>>> import numpy as np
>>> import numpy.linalg as la
>>> np.set_printoptions(precision=3, suppress=True, linewidth=200, legacy="1.25")
>>> rd = lambda a: np.round(a, 3) + 0
>>> B = np.array([[1, 4], [1, 2], [3, 5], [5, 5], [3, 5], [1, 4], [5, 5]])
>>> basis = np.array([[9, 9, 9, 6, 4, 3, 4, 2, 8], [8, 8, 1, 8, 6, 2, 5, 2, 7]])
>>> rng = np.random.default_rng(593)
>>> arr = B @ basis + 0.3 * rng.normal(size=(7, 9))
>>> print(rd(arr))
[[41.141 41.434 13.305 38.534 28.891 11.095 23.954  9.986 35.346]
 [24.737 25.451 11.006 22.026 15.585  7.677 14.417  5.583 22.208]
 [66.532 67.198 32.717 58.207 42.453 18.619 37.2   15.935 58.752]
 [85.538 85.606 50.007 70.078 50.458 24.52  44.954 19.835 74.921]
 [67.319 67.137 32.212 57.559 42.068 19.31  36.987 16.168 59.202]
 [40.6   41.058 13.325 37.824 28.532 11.471 24.085  9.947 36.639]
 [85.068 84.791 49.969 70.329 50.    25.044 44.868 19.488 74.775]]
>>> t3 = np.stack([arr, -2 * arr, arr[::-1]])
>>> rd(np.einsum("bij,cij->bc", t3, t3))
array([[ 126279.459, -252558.917,  116137.286],
       [-252558.917,  505117.834, -232274.571],
       [ 116137.286, -232274.571,  126279.459]])
>>> la.matrix_rank(t3.reshape(3, -1))
2
>>> t3.shape
(3, 7, 9)
>>> rd(la.norm(t3, axis=(1, 2)))
array([355.358, 710.716, 355.358])
>>> t = np.radians(72)
>>> R = np.eye(9)
>>> R[7, 7] = R[5, 5] = np.cos(t)
>>> R[7, 5], R[5, 7] = -np.sin(t), np.sin(t)
>>> rd(R)
array([[ 1.   ,  0.   ,  0.   ,  0.   ,  0.   ,  0.   ,  0.   ,  0.   ,  0.   ],
       [ 0.   ,  1.   ,  0.   ,  0.   ,  0.   ,  0.   ,  0.   ,  0.   ,  0.   ],
       [ 0.   ,  0.   ,  1.   ,  0.   ,  0.   ,  0.   ,  0.   ,  0.   ,  0.   ],
       [ 0.   ,  0.   ,  0.   ,  1.   ,  0.   ,  0.   ,  0.   ,  0.   ,  0.   ],
       [ 0.   ,  0.   ,  0.   ,  0.   ,  1.   ,  0.   ,  0.   ,  0.   ,  0.   ],
       [ 0.   ,  0.   ,  0.   ,  0.   ,  0.   ,  0.309,  0.   ,  0.951,  0.   ],
       [ 0.   ,  0.   ,  0.   ,  0.   ,  0.   ,  0.   ,  1.   ,  0.   ,  0.   ],
       [ 0.   ,  0.   ,  0.   ,  0.   ,  0.   , -0.951,  0.   ,  0.309,  0.   ],
       [ 0.   ,  0.   ,  0.   ,  0.   ,  0.   ,  0.   ,  0.   ,  0.   ,  1.   ]])
>>> B = arr @ R.T
>>> print(rd(la.svd(arr, compute_uv=False)), rd(la.svd(B, compute_uv=False)))
[354.946  16.983   1.517   1.009   0.842   0.641   0.361] [354.946  16.983   1.517   1.009   0.842   0.641   0.361]
>>> print(rd(np.abs(B - arr).max(axis=0)))
[ 0.     0.     0.     0.     0.     2.29   0.    37.284  0.   ]
>>> [round(float(x), 3) for x in la.svd(arr, compute_uv=False)[:3]]
[354.946, 16.983, 1.517]
>>> rd(la.norm(arr, 2) / la.norm(arr))
0.999
>>> U, s, VT = la.svd(arr)
>>> rd(s)
array([354.946,  16.983,   1.517,   1.009,   0.842,   0.641,   0.361])
>>> np.argmax(s[:-1] / (s[1:] + 1e-6)) + 1
1
>>> B = U[:, :1] @ np.diag(s[:1]) @ VT[:1]
>>> la.matrix_rank(B)
1
>>> rd(la.norm(arr - B) / la.norm(arr))
0.048
>>> la.matrix_rank(arr, rtol=0.05)
1
>>> rd(la.norm(arr - B, 2)), rd(s[1])
(16.983, 16.983)
>>> E = np.load("arr.npy")
>>> E
array([[0, 1, 1, 1, 0, 0, 1, 0],
       [1, 0, 1, 1, 0, 0, 1, 0],
       [1, 1, 0, 1, 0, 0, 1, 0],
       [1, 1, 1, 0, 0, 0, 1, 0],
       [0, 0, 0, 0, 0, 1, 0, 1],
       [0, 0, 0, 0, 1, 0, 0, 1],
       [1, 1, 1, 1, 0, 0, 0, 0],
       [0, 0, 0, 0, 1, 1, 0, 0]])
>>> # equal to its transpose
>>> rd(la.eigvalsh(E).min())
-1.0
>>> labels = rng.integers(0, 3, 9)
>>> feats = (labels[:, None] == labels) * -1 + np.eye(9)
>>> feats
array([[ 0., -1.,  0., -1.,  0.,  0.,  0.,  0.,  0.],
       [-1.,  0.,  0., -1.,  0.,  0.,  0.,  0.,  0.],
       [ 0.,  0.,  0.,  0.,  0., -1.,  0.,  0., -1.],
       [-1., -1.,  0.,  0.,  0.,  0.,  0.,  0.,  0.],
       [ 0.,  0.,  0.,  0.,  0.,  0., -1., -1.,  0.],
       [ 0.,  0., -1.,  0.,  0.,  0.,  0.,  0., -1.],
       [ 0.,  0.,  0.,  0., -1.,  0.,  0., -1.,  0.],
       [ 0.,  0.,  0.,  0., -1.,  0., -1.,  0.,  0.],
       [ 0.,  0., -1.,  0.,  0., -1.,  0.,  0.,  0.]])
>>> # equal to its transpose
>>> [round(float(la.det(feats[:i, :i])), 2) + 0 for i in range(1, 10)]
[0.0, -1.0, 0.0, 0.0, 0.0, 0.0, -2.0, -4.0, -8.0]
>>> rd(la.eigvalsh(feats).min())
-2.0
>>> print(rd(la.det(feats)))
-8.0
>>> (feats != 0).astype(int)
array([[0, 1, 0, 1, 0, 0, 0, 0, 0],
       [1, 0, 0, 1, 0, 0, 0, 0, 0],
       [0, 0, 0, 0, 0, 1, 0, 0, 1],
       [1, 1, 0, 0, 0, 0, 0, 0, 0],
       [0, 0, 0, 0, 0, 0, 1, 1, 0],
       [0, 0, 1, 0, 0, 0, 0, 0, 1],
       [0, 0, 0, 0, 1, 0, 0, 1, 0],
       [0, 0, 0, 0, 1, 0, 1, 0, 0],
       [0, 0, 1, 0, 0, 1, 0, 0, 0]])
>>> np.flatnonzero(la.matrix_power((feats != 0) + (feats.T != 0) + np.eye(9), 9)[5])
array([2, 5, 8])
>>> (la.matrix_power((feats != 0) + (feats.T != 0) + np.eye(9), 9) > 0).astype(int)
array([[1, 1, 0, 1, 0, 0, 0, 0, 0],
       [1, 1, 0, 1, 0, 0, 0, 0, 0],
       [0, 0, 1, 0, 0, 1, 0, 0, 1],
       [1, 1, 0, 1, 0, 0, 0, 0, 0],
       [0, 0, 0, 0, 1, 0, 1, 1, 0],
       [0, 0, 1, 0, 0, 1, 0, 0, 1],
       [0, 0, 0, 0, 1, 0, 1, 1, 0],
       [0, 0, 0, 0, 1, 0, 1, 1, 0],
       [0, 0, 1, 0, 0, 1, 0, 0, 1]])
>>> B = feats / la.norm(feats, axis=1, keepdims=True)
>>> C2 = B @ B.T
>>> print((np.abs(C2) > 0.9).astype(int))
[[1 0 0 0 0 0 0 0 0]
 [0 1 0 0 0 0 0 0 0]
 [0 0 1 0 0 0 0 0 0]
 [0 0 0 1 0 0 0 0 0]
 [0 0 0 0 1 0 0 0 0]
 [0 0 0 0 0 1 0 0 0]
 [0 0 0 0 0 0 1 0 0]
 [0 0 0 0 0 0 0 1 0]
 [0 0 0 0 0 0 0 0 1]]
>>> print(np.argwhere(np.triu(np.abs(C2) > 0.95, 1)))
[]
>>> print(rd(la.norm(B, axis=1)))
[1. 1. 1. 1. 1. 1. 1. 1. 1.]
>>> rd(C2)
array([[1. , 0.5, 0. , 0.5, 0. , 0. , 0. , 0. , 0. ],
       [0.5, 1. , 0. , 0.5, 0. , 0. , 0. , 0. , 0. ],
       [0. , 0. , 1. , 0. , 0. , 0.5, 0. , 0. , 0.5],
       [0.5, 0.5, 0. , 1. , 0. , 0. , 0. , 0. , 0. ],
       [0. , 0. , 0. , 0. , 1. , 0. , 0.5, 0.5, 0. ],
       [0. , 0. , 0.5, 0. , 0. , 1. , 0. , 0. , 0.5],
       [0. , 0. , 0. , 0. , 0.5, 0. , 1. , 0.5, 0. ],
       [0. , 0. , 0. , 0. , 0.5, 0. , 0.5, 1. , 0. ],
       [0. , 0. , 0.5, 0. , 0. , 0.5, 0. , 0. , 1. ]])
>>> X = np.loadtxt("layer6.csv", delimiter=",")
>>> print(X)
[[ -1.  -1.  -2.   0.  -2.   2.  -2.   0.]
 [ -2.   0.  -5.  -3.   1.  -1.  -1.   1.]
 [ -4.   2.  -4.  -1.   1.   2.   2.  -2.]
 [ -7.   2.  -7.  -3.   0.   5.   1.  -5.]
 [-10.  -1.  -5.  -6.  -3.   2.  -2.  -7.]
 [ -8.   2.  -4.  -9.  -5.   3.  -2. -10.]
 [ -7.   5.  -6.  -9.  -2.   1.  -4. -13.]
 [ -5.   8.  -7.  -7.  -3.   1.  -4. -10.]
 [ -2.   6.  -8.  -5.  -2.   2.  -5.  -8.]
 [ -3.   4. -10.  -8.   1.   2.  -4.  -5.]
 [ -3.   1. -11. -11.   2.   1.  -4.  -2.]
 [  0.   1. -13. -13.   4.   3.  -1.   1.]
 [ -2.  -1. -16. -16.   6.   4.  -3.   3.]
 [ -2.   2. -13. -13.   8.   3.  -2.   1.]
 [  1.   5. -13. -15.   9.   6.   1.  -2.]
 [  3.   4. -15. -12.   9.   6.   2.  -3.]
 [  3.   7. -14. -15.   8.   8.   4.  -6.]
 [  2.   5. -11. -15.   5.   5.   3.  -7.]
 [  4.   4. -14. -16.   7.   5.   1.  -8.]
 [  1.   1. -12. -16.  10.   2.   4.  -6.]
 [  4.  -2. -10. -18.  11.   5.   4.  -4.]
 [  4.  -1. -13. -19.   8.   4.   3.  -7.]
 [  3.   0. -11. -17.   5.   3.   3.  -5.]
 [  5.   1. -11. -15.   7.   1.   5.  -4.]
 [  3.  -2. -14. -15.   5.  -2.   8.  -7.]
 [  0.  -1. -13. -12.   6.  -1.  10.  -6.]
 [  2.   2. -10.  -9.   3.   1.   8.  -7.]
 [  4.   4.  -8. -12.   2.   0.  10.  -9.]
 [  2.   2.  -5. -14.   3.  -3.  13.  -6.]
 [  2.   4.  -4. -13.   2.  -6.  12.  -4.]
 [  0.   3.  -3. -13.   0.  -8.  14.  -3.]
 [  1.   2.  -2. -10.   0. -11.  13.  -3.]
 [ -1.   2.  -5.  -8.   3. -11.  14.  -1.]
 [  0.  -1.  -4.  -9.   5.  -8.  13.   1.]
 [  0.   2.  -1.  -8.   2.  -9.  12.   1.]
 [ -1.  -1.   1.  -9.   4.  -9.  11.   3.]
 [  2.  -4.   1. -10.   2.  -6.  13.   4.]]
>>> x0 = np.array([2, 2, 1, 0, 2, -1, 0, -3])
>>> print((X * x0).sum(axis=1))
[-12.  -9.  -2.  -7. -14.   1.  24.  22.  18.   7.  -6.  -9. -23.  -3.  17.  20.  32.  29.  35.  28.  23.  26.  17.  26.  21.  16.  24.  39.  30.  30.  20.  24.  17.   9.  13.   5.  -5.]
>>> (X @ x0).argmax()
27
>>> np.einsum("ij,j->i", X, x0)
array([-12.,  -9.,  -2.,  -7., -14.,   1.,  24.,  22.,  18.,   7.,  -6.,  -9., -23.,  -3.,  17.,  20.,  32.,  29.,  35.,  28.,  23.,  26.,  17.,  26.,  21.,  16.,  24.,  39.,  30.,  30.,  20.,  24.,
        17.,   9.,  13.,   5.,  -5.])
>>> Ac = X - X.mean(axis=0)
>>> U, s, VT = la.svd(Ac, full_matrices=False)
>>> print(rd(VT[0] * np.sign(VT[0, np.abs(VT[0]).argmax()])))
[ 0.038 -0.102  0.449  0.15  -0.125 -0.572  0.618  0.199]
>>> print(rd(np.abs(VT[-1])))
[0.011 0.081 0.265 0.188 0.722 0.358 0.318 0.371]
>>> rd(s ** 2 / (s ** 2).sum())
array([0.437, 0.332, 0.11 , 0.039, 0.03 , 0.024, 0.017, 0.01 ])
>>> basis = X[[18, 9]].astype(float)
>>> for _ in range(4):
...     labels = la.norm(X[:, None] - basis, axis=-1).argmin(axis=1)
...     basis = np.array([X[labels == j].mean(axis=0) for j in range(2)])
... 
>>> labels
array([1, 1, 1, 1, 1, 1, 1, 1, 1, 1, 0, 0, 0, 0, 0, 0, 0, 0, 0, 0, 0, 0, 0, 0, 0, 0, 0, 0, 1, 1, 1, 1, 1, 1, 1, 1, 1])
>>> np.bincount(labels)
array([18, 19])
>>> x0 = np.array([3, 0, 1, 3, 0, 3, 1, 3, 0])
>>> rd((arr * x0).sum(axis=1))
array([339.528, 205.492, 547.797, 694.877, 550.267, 336.935, 694.623])
>>> np.sign((arr @ x0).round(6))
array([1., 1., 1., 1., 1., 1., 1.])
>>> (arr @ x0).argmax()
3
>>> rd(arr @ np.ones(9))
array([243.687, 148.691, 397.613, 505.918, 397.962, 243.48 , 504.333])
>>> la.norm(arr @ x0) <= la.norm(arr, 2) * la.norm(x0) + 1e-9
True
>>> rd(arr @ x0)
array([339.528, 205.492, 547.797, 694.877, 550.267, 336.935, 694.623])
>>> rd(la.norm(X) ** 2 / la.norm(X, 2) ** 2)
1.438
>>> rd(la.norm(X, 1)), rd(la.norm(X, np.inf))
(404.0, 65.0)
>>> rd(la.norm(X, 2))
100.469
>>> rd(la.norm(X, "nuc"))
246.766
>>> K = np.load("x.npy")
>>> K
array([[ 4.,  1.,  0., -5.,  5.,  4.,  3.,  4., -5.],
       [ 6.,  2., -1., -1., -1., -4., -3., -4., -5.],
       [ 0.,  0.,  4.,  1.,  2.,  4.,  4.,  5.,  1.],
       [ 0.,  0.,  3.,  2.,  0.,  3.,  3.,  1.,  0.],
       [ 0.,  0.,  4.,  4.,  2.,  1.,  1.,  1.,  3.],
       [ 0.,  0.,  3.,  4.,  5.,  4.,  4.,  3.,  3.],
       [ 0.,  0.,  5.,  2.,  2.,  2.,  2.,  5.,  3.],
       [ 0.,  0.,  2.,  5.,  5.,  3.,  0.,  5.,  4.],
       [ 0.,  0.,  0.,  4.,  0.,  1.,  5.,  2.,  1.]])
>>> f = np.array([5, -3, 3, -5, -4, -2, 5, -3, 2])
>>> B = K + np.outer(f, np.eye(9)[3])
>>> la.matrix_rank(la.inv(B) - la.inv(K), tol=1e-8)
1
>>> print(rd(la.det(B) / la.det(K)), rd(1 + la.solve(K, f)[3]))
-1.425 -1.425
